$ python3 -q
>>> import numpy as np
>>> from numpy import linalg as LA
>>> np.set_printoptions(precision=1, suppress=True, linewidth=100)
>>> rd = lambda a: np.round(a, 1) + 0
>>> F = -1 * np.eye(3) + np.eye(3, k=1)
>>> F
array([[-1.,  1.,  0.],
       [ 0., -1.,  1.],
       [ 0.,  0., -1.]])
>>> # triangular: eigenvalues sit on the diagonal
>>> u = np.array([0, 0])
>>> np.cross(F[2, :3], F[1, :3])
array([-1., -0., -0.])
>>> np.correlate(F[2], F[1], "full")
array([ 0.,  0., -1.,  1.,  0.])
>>> np.polyval(u, F[2])
array([0., 0., 0.])
>>> np.array([np.convolve(row, u, "same") for row in F])
array([[0., 0., 0.],
       [0., 0., 0.],
       [0., 0., 0.]])
>>> O, r_ = LA.qr(F)
>>> np.abs(np.diag(r_))
array([1., 1., 1.])
>>> np.allclose(r_.T @ r_, F.T @ F)
True
>>> abs(r_[0, 0]), rd(LA.norm(F[:, 0]))
(np.float64(1.0), np.float64(1.0))
>>> O
array([[ 1.,  0.,  0.],
       [-0.,  1.,  0.],
       [-0., -0.,  1.]])
>>> O.shape, r_.shape
((3, 3), (3, 3))
>>> rng = np.random.default_rng(73156)
>>> z = rng.permutation(3)
>>> z
array([0, 2, 1])
>>> other = F[z][:, z]
>>> np.diag(other)
array([-1., -1., -1.])
>>> other = np.array([[-4, -1], [6, -8]])
>>> C = np.kron(other, F)
>>> rd(LA.norm(C, 2)), rd(LA.norm(other, 2) * LA.norm(F, 2))
(np.float64(18.3), np.float64(18.3))
>>> LA.matrix_rank(C)
np.int64(6)
>>> u = np.array([3, 2, -2])
>>> other = F + np.outer(u, np.eye(3)[0])
>>> other
array([[ 2.,  1.,  0.],
       [ 2., -1.,  1.],
       [-2.,  0., -1.]])
>>> LA.matrix_rank(other - F)
np.int64(1)
>>> K = np.load("dump.npy")
>>> rd(K)
array([[ 0. , -0.1,  0. , -0.1, -0.1,  0.1, -0.2, -0.2],
       [-0.1,  0. , -0.1, -0.1, -0.1,  0. , -0.1,  0. ],
       [ 0. ,  0.1, -0.2,  0. ,  0. ,  0. ,  0. , -0.1]])
>>> vec = np.array([0, -1, 1, 1, 0, -2, 3, -3])
>>> a = np.maximum(K @ vec, 0)
>>> rd(K.T @ a)
array([0., 0., 0., 0., 0., 0., 0., 0.])
>>> rd(K * (a > 1e-9)[:, None])
array([[ 0. ,  0. ,  0. ,  0. ,  0. ,  0. ,  0. ,  0. ],
       [ 0. ,  0. ,  0. ,  0. ,  0. ,  0. ,  0. ,  0. ],
       [ 0. ,  0.1, -0.2,  0. ,  0. ,  0. ,  0. , -0.1]])
>>> rd(np.tanh(K @ vec))
array([-0.1, -0.4,  0.2])
>>> rd(np.maximum(K @ vec, 0) - np.maximum(-K @ vec, 0))
array([-0.2, -0.4,  0.2])
>>> np.flatnonzero(a > 1e-9)
array([2])
>>> rd(a)
array([0. , 0. , 0.2])
